$ python3 -q
>>> import numpy as np
>>> import numpy.linalg as la
>>> np.set_printoptions(precision=3, suppress=True, linewidth=140)
>>> rd = lambda a: np.round(a, 3) + 0
>>> E = np.load("layer17.npy")
>>> print(rd(E))
[[-0.346  0.219 -0.041 -0.173  0.059 -0.694  0.232  0.181]
 [ 0.252 -0.478  0.235  0.036  0.406  0.154  0.222  0.329]
 [-0.094  0.043 -0.327  0.124 -0.075  0.201  0.317  0.155]
 [ 0.189  0.216 -0.261 -0.175  0.432 -0.25  -0.309 -0.271]
 [-0.063  0.573  0.242 -0.096 -0.133  0.349 -0.385  0.464]
 [ 0.472  0.267 -0.441  0.512 -0.14  -0.13   0.192  0.263]
 [ 0.504 -0.05  -0.082 -0.409  0.195 -0.154 -0.21   0.363]
 [-0.315 -0.339 -0.682 -0.132 -0.031  0.203 -0.373  0.123]
 [ 0.157 -0.375  0.13  -0.021 -0.665 -0.369 -0.273  0.151]
 [ 0.378  0.129 -0.112 -0.479 -0.34   0.215  0.26  -0.425]
 [ 0.157 -0.012  0.111  0.487  0.079 -0.073 -0.436 -0.355]]
>>> B = np.c_[E[:, :4] @ np.array([[2, 3, 0, 2], [3, 3, 1, 0], [0, 2, 2, 1], [2, 0, 0, 3]]), np.array([0, 0, 1, 0, 0, 1, 2, 0, 1, 1, 1])]
>>> print(rd(B))
[[-0.381 -0.462  0.138 -1.253  0.   ]
 [-0.86  -0.209 -0.008  0.846  0.   ]
 [ 0.19  -0.808 -0.612 -0.144  1.   ]
 [ 0.675  0.692 -0.306 -0.408  0.   ]
 [ 1.402  2.014  1.057 -0.171  0.   ]
 [ 2.77   1.335 -0.616  2.039  1.   ]
 [ 0.04   1.197 -0.215 -0.302  2.   ]
 [-1.911 -3.327 -1.704 -1.707  0.   ]
 [-0.851 -0.392 -0.115  0.381  1.   ]
 [ 0.185  1.295 -0.096 -0.793  1.   ]
 [ 1.253  0.659  0.211  1.887  1.   ]]
>>> print(rd(la.norm(la.qr(E)[0].T @ B, axis=0) ** 2 / ((B ** 2).sum(axis=0) + 1e-12)))
[1.    1.    1.    1.    0.686]
>>> print(la.matrix_rank(B))
5
>>> print(rd(la.norm(B - E @ la.lstsq(E, B)[0], axis=0)))
[0.   0.   0.   0.   1.68]
>>> T = np.stack([B, 4 * B, B[::-1]])
>>> print(la.matrix_rank(T))
[5 5 5]
>>> print((T @ B.T).shape)
(3, 11, 11)
>>> print(T.shape)
(3, 11, 5)
>>> vec = np.array([2, 0, 9, 8, 9, 0, 5, 1])
>>> y = E @ vec
>>> print(rd(la.lstsq(E, y)[0]))
[2. 0. 9. 8. 9. 0. 5. 1.]
>>> rng = np.random.default_rng(96607)
>>> y = y + 0.1 * rng.normal(size=11)
>>> print(rd(y))
[-0.568  7.919 -1.136 -1.31  -1.491  0.898 -1.677 -9.862 -5.975 -6.281  3.387]
>>> coef, *_ = la.lstsq(E, y)
>>> print(rd(E.T @ (y - E @ coef)))
[0. 0. 0. 0. 0. 0. 0. 0.]
>>> print([round(float(la.norm(la.solve(E.T @ E + lam * np.eye(8), E.T @ y))), 2) for lam in (0, 1, 10, 100)])
[15.99, 8.0, 1.45, 0.16]
>>> P = E @ la.solve(E.T @ E, E.T)
>>> print(rd(la.eigvalsh(P)))
[0. 0. 0. 1. 1. 1. 1. 1. 1. 1. 1.]
>>> print(rd(P @ E[:, 0]))
[-0.346  0.252 -0.094  0.189 -0.063  0.472  0.504 -0.315  0.157  0.378  0.157]
>>> G = E.T @ E
>>> print(np.allclose(G, G.T))
True
>>> print(rd(G))
[[1. 0. 0. 0. 0. 0. 0. 0.]
 [0. 1. 0. 0. 0. 0. 0. 0.]
 [0. 0. 1. 0. 0. 0. 0. 0.]
 [0. 0. 0. 1. 0. 0. 0. 0.]
 [0. 0. 0. 0. 1. 0. 0. 0.]
 [0. 0. 0. 0. 0. 1. 0. 0.]
 [0. 0. 0. 0. 0. 0. 1. 0.]
 [0. 0. 0. 0. 0. 0. 0. 1.]]
>>> print(la.matrix_rank(G))
8
>>> print(rd(np.diag(G)))
[1. 1. 1. 1. 1. 1. 1. 1.]
>>> mat = np.load("test16.npy")
>>> print(mat)
[[ 2. -6.  6. -6. -4.  0.  6.  2.  6.  6.  0. -6.  2.]
 [-6.  7. -9.  9.  6.  0. -9. -3. -9. -9.  0.  9. -3.]
 [ 6. -9.  7. -9. -6.  0.  9.  3.  9.  9.  0. -9.  3.]
 [-6.  9. -9.  7.  6.  0. -9. -3. -9. -9.  0.  9. -3.]
 [-4.  6. -6.  6.  2.  0. -6. -2. -6. -6.  0.  6. -2.]
 [ 0.  0.  0.  0.  0. -2.  0.  0.  0.  0.  0.  0.  0.]
 [ 6. -9.  9. -9. -6.  0.  7.  3.  9.  9.  0. -9.  3.]
 [ 2. -3.  3. -3. -2.  0.  3. -1.  3.  3.  0. -3.  1.]
 [ 6. -9.  9. -9. -6.  0.  9.  3.  7.  9.  0. -9.  3.]
 [ 6. -9.  9. -9. -6.  0.  9.  3.  9.  7.  0. -9.  3.]
 [ 0.  0.  0.  0.  0.  0.  0.  0.  0.  0. -2.  0.  0.]
 [-6.  9. -9.  9.  6.  0. -9. -3. -9. -9.  0.  7. -3.]
 [ 2. -3.  3. -3. -2.  0.  3.  1.  3.  3.  0. -3. -1.]]
>>> r0 = np.array([5, 3, -4, -5, -2, -4, 4, 4, -2, 3, 5, -5, -3])
>>> B = mat + np.outer(r0, np.eye(13)[11])
>>> print(rd(la.det(B) / la.det(mat)), rd(1 + la.solve(mat, r0)[11]))
2.676 2.676
>>> X = np.load("w.npy")
>>> print(rd(X))
[[ 0.93  -0.154 -0.014 -0.014 -0.098 -0.098 -0.154 -0.21  -0.154]
 [-0.154  0.661 -0.031 -0.031 -0.216 -0.216 -0.339 -0.463 -0.339]
 [-0.014 -0.031  0.997 -0.003 -0.02  -0.02  -0.031 -0.042 -0.031]
 [-0.014 -0.031 -0.003  0.997 -0.02  -0.02  -0.031 -0.042 -0.031]
 [-0.098 -0.216 -0.02  -0.02   0.863 -0.137 -0.216 -0.295 -0.216]
 [-0.098 -0.216 -0.02  -0.02  -0.137  0.863 -0.216 -0.295 -0.216]
 [-0.154 -0.339 -0.031 -0.031 -0.216 -0.216  0.661 -0.463 -0.339]
 [-0.21  -0.463 -0.042 -0.042 -0.295 -0.295 -0.463  0.369 -0.463]
 [-0.154 -0.339 -0.031 -0.031 -0.216 -0.216 -0.339 -0.463  0.661]]
>>> print(rd(la.norm(X, axis=0)))
[1. 1. 1. 1. 1. 1. 1. 1. 1.]
>>> print(rd(la.pinv(X)))
[[ 0.93  -0.154 -0.014 -0.014 -0.098 -0.098 -0.154 -0.21  -0.154]
 [-0.154  0.661 -0.031 -0.031 -0.216 -0.216 -0.339 -0.463 -0.339]
 [-0.014 -0.031  0.997 -0.003 -0.02  -0.02  -0.031 -0.042 -0.031]
 [-0.014 -0.031 -0.003  0.997 -0.02  -0.02  -0.031 -0.042 -0.031]
 [-0.098 -0.216 -0.02  -0.02   0.863 -0.137 -0.216 -0.295 -0.216]
 [-0.098 -0.216 -0.02  -0.02  -0.137  0.863 -0.216 -0.295 -0.216]
 [-0.154 -0.339 -0.031 -0.031 -0.216 -0.216  0.661 -0.463 -0.339]
 [-0.21  -0.463 -0.042 -0.042 -0.295 -0.295 -0.463  0.369 -0.463]
 [-0.154 -0.339 -0.031 -0.031 -0.216 -0.216 -0.339 -0.463  0.661]]
